In [1]: import numpy as np

In [2]: np.set_printoptions(precision=2, suppress=True, linewidth=160, floatmode="fixed")

In [3]: A = np.load("arr.npy")

In [4]: print(A)
[[ 0.97  0.03 -0.03 -0.10  0.16 -0.16]
 [ 0.03  0.97  0.03  0.10 -0.16  0.16]
 [-0.03  0.03  0.97 -0.10  0.16 -0.16]
 [-0.10  0.10 -0.10  0.71  0.48 -0.48]
 [ 0.16 -0.16  0.16  0.48  0.19  0.81]
 [-0.16  0.16 -0.16 -0.48  0.81  0.19]]

In [5]: x0 = np.array([2, -2, -3, -1, 1, 1])

In [6]: print(A.T @ (A @ x0))
[ 2.00 -2.00 -3.00 -1.00  1.00  1.00]

In [7]: print(round(float(np.linalg.det(A)), 2))
-1.0

In [8]: print(np.sort(np.abs(np.degrees(np.angle(np.linalg.eigvals(A))))))
[  0.00   0.00   0.00   0.00   0.00 180.00]

In [9]: print(6 - np.linalg.matrix_rank(A - np.eye(6), tol=1e-8))
5

In [10]: print(np.linalg.inv(A))
[[ 0.97  0.03 -0.03 -0.10  0.16 -0.16]
 [ 0.03  0.97  0.03  0.10 -0.16  0.16]
 [-0.03  0.03  0.97 -0.10  0.16 -0.16]
 [-0.10  0.10 -0.10  0.71  0.48 -0.48]
 [ 0.16 -0.16  0.16  0.48  0.19  0.81]
 [-0.16  0.16 -0.16 -0.48  0.81  0.19]]

In [11]: print(round(np.linalg.norm(x0), 2), round(np.linalg.norm(A @ x0), 2))
4.47 4.47

In [12]: def softmax(z):
    ...:     e = np.exp(z - z.max(axis=-1, keepdims=True))
    ...:     return e / e.sum(axis=-1, keepdims=True)
    ...: 

In [13]: print(np.round(softmax(10 * A[3]), 2) + 0)
[0.00 0.00 0.00 0.90 0.09 0.00]

In [14]: print(softmax(A).sum(axis=1))
[1.00 1.00 1.00 1.00 1.00 1.00]

In [15]: print(softmax(A[3]))
[0.13 0.15 0.13 0.28 0.23 0.09]

In [16]: scores = A @ A.T / np.sqrt(6)

In [17]: print(softmax(scores)[3] @ A)
[0.13 0.18 0.13 0.15 0.29 0.02]

In [18]: print(softmax(scores).round(6).argmax(axis=1))
[0 1 2 3 4 5]

In [19]: print(softmax(scores))
[[0.23 0.15 0.15 0.15 0.15 0.15]
 [0.15 0.23 0.15 0.15 0.15 0.15]
 [0.15 0.15 0.23 0.15 0.15 0.15]
 [0.15 0.15 0.15 0.23 0.15 0.15]
 [0.15 0.15 0.15 0.15 0.23 0.15]
 [0.15 0.15 0.15 0.15 0.15 0.23]]
